% python3 -q
>>> import numpy as np
>>> from numpy import linalg as LA
>>> np.set_printoptions(precision=2, suppress=True, linewidth=200)
>>> mat = np.loadtxt("x.csv", delimiter=",")
>>> mat
array([[ 9.46,  9.59,  9.78,  0.02],
       [ 6.49,  6.78,  6.74,  0.1 ],
       [-0.25, -0.01, -0.24, -0.37],
       [17.09, 16.82, 16.34, -0.29],
       [ 5.41,  5.56,  5.58, -0.11],
       [ 1.85,  2.11,  1.85,  0.08],
       [-7.8 , -7.37, -7.03, -0.37],
       [ 4.18,  3.65,  3.64,  0.18],
       [-5.21, -4.79, -4.78, -0.75],
       [ 7.04,  7.28,  7.36,  0.07],
       [-2.71, -2.16, -2.94,  0.  ],
       [ 7.1 ,  7.28,  7.58,  0.14],
       [ 8.49,  7.67,  8.34, -0.31],
       [ 3.63,  3.17,  3.06,  0.13],
       [-7.94, -8.4 , -7.97,  0.21],
       [-9.18, -9.46, -9.35, -0.02],
       [-2.55, -1.55, -1.7 , -0.08],
       [ 7.29,  6.49,  7.07, -0.68]])
>>> cen = mat - mat.mean(axis=0)
>>> V = LA.svd(cen)[2][:1]
>>> A2 = cen - cen @ V.T @ V
>>> np.cov(cen @ V.T, rowvar=False)
array(147.96)
>>> LA.norm(A2, axis=1).round(6).argmax()
np.int64(17)
>>> X = np.loadtxt("dump.csv", delimiter=",")
>>> X
array([[10., -4.,  7.,  2.],
       [11., -3.,  7.,  5.],
       [10.,  0.,  5., 10.]])
>>> np.round(X @ LA.pinv(X) @ X, 2) + 0
array([[10., -4.,  7.,  2.],
       [11., -3.,  7.,  5.],
       [10.,  0.,  5., 10.]])
>>> np.abs(np.diag(LA.qr(X)[1])) > 1e-9
array([ True,  True, False])
>>> round(np.trace(LA.pinv(X) @ X), 2)
np.float64(2.0)
>>> rk = LA.matrix_rank(X)
>>> rk
np.int64(2)
>>> ns = LA.svd(X)[2][rk:].T
>>> ns @ ns.T
array([[ 0.4 ,  0.2 , -0.4 , -0.2 ],
       [ 0.2 ,  0.74,  0.23, -0.31],
       [-0.4 ,  0.23,  0.69,  0.06],
       [-0.2 , -0.31,  0.06,  0.17]])
>>> ns.shape
(4, 2)
>>> np.allclose(X @ ns, 0)
True
>>> [int(LA.matrix_rank(np.delete(X, i, axis=0))) for i in range(3)]
[2, 2, 2]
>>> np.round(X @ ns, 2) + 0
array([[0., 0.],
       [0., 0.],
       [0., 0.]])
>>> K = np.array([[0, 1, 0, 0, 0, 1],
...     [1, 0, 1, 1, 1, 1],
...     [0, 1, 0, 0, 0, 1],
...     [0, 1, 0, 0, 1, 0],
...     [0, 1, 0, 1, 0, 1],
...     [1, 1, 1, 0, 1, 0]])
>>> K
array([[0, 1, 0, 0, 0, 1],
       [1, 0, 1, 1, 1, 1],
       [0, 1, 0, 0, 0, 1],
       [0, 1, 0, 0, 1, 0],
       [0, 1, 0, 1, 0, 1],
       [1, 1, 1, 0, 1, 0]])
>>> w, V = LA.eigh(K)
>>> w.round(2) + 0
array([-2.  , -1.54, -0.51,  0.  ,  0.77,  3.28])
>>> np.abs(V[:, -1])
array([0.32, 0.56, 0.32, 0.29, 0.41, 0.49])
>>> np.round(LA.eigvalsh(K @ K), 2) + 0
array([ 0.  ,  0.26,  0.6 ,  2.37,  4.  , 10.77])
>>> (w > 1e-8).sum(), (w < -1e-8).sum()
(np.int64(2), np.int64(3))
>>> np.round(V.T @ V, 2) + 0
array([[1., 0., 0., 0., 0., 0.],
       [0., 1., 0., 0., 0., 0.],
       [0., 0., 1., 0., 0., 0.],
       [0., 0., 0., 1., 0., 0.],
       [0., 0., 0., 0., 1., 0.],
       [0., 0., 0., 0., 0., 1.]])
>>> J = np.load("a.npy")
>>> J
array([[ 9.02, -8.96, -8.01, -2.95, -7.95,  8.9 , -2.97],
       [ 9.05, -9.1 , -7.99, -2.98, -7.92,  8.99, -3.02],
       [ 9.02, -9.08, -7.97, -3.07, -8.09,  9.02, -2.93],
       [ 9.  , -9.1 , -7.99, -2.96, -7.99,  9.08, -2.96],
       [ 8.93, -8.99, -8.06, -3.01, -7.98,  8.98, -3.09],
       [ 9.03, -9.08, -8.02, -3.01, -8.04,  9.01, -3.1 ],
       [-8.04, -4.03, -4.05, -7.04, -3.01, -5.94, -0.98],
       [-8.01, -3.98, -3.98, -7.03, -2.94, -6.05, -1.  ],
       [-7.94, -3.96, -4.05, -6.98, -3.04, -6.02, -1.11],
       [-7.92, -3.95, -4.05, -7.03, -3.02, -6.  , -0.93],
       [-8.01, -4.02, -3.97, -6.97, -2.96, -6.02, -1.04],
       [-8.06, -4.01, -4.02, -6.9 , -3.02, -6.  , -0.98]])
>>> J.shape
(12, 7)
>>> LA.svd(J, compute_uv=False)
array([48.41, 33.81,  0.23,  0.19,  0.14,  0.12,  0.11])
>>> np.round(LA.norm(J), 2)
np.float64(59.05)
>>> np.unravel_index(np.abs(J).argmax(), J.shape)
(np.int64(1), np.int64(1))
>>> def softmax(z):
...     e = np.exp(z - z.max(axis=-1, keepdims=True))
...     return e / e.sum(axis=-1, keepdims=True)
... 
>>> np.round(softmax(J[1] + -3), 2) + 0
array([0.51, 0.  , 0.  , 0.  , 0.  , 0.49, 0.  ])
>>> S = J @ J.T / np.sqrt(7)
>>> softmax(S)[1] @ J
array([ 9.01, -9.07, -8.  , -3.  , -8.01,  9.01, -3.01])
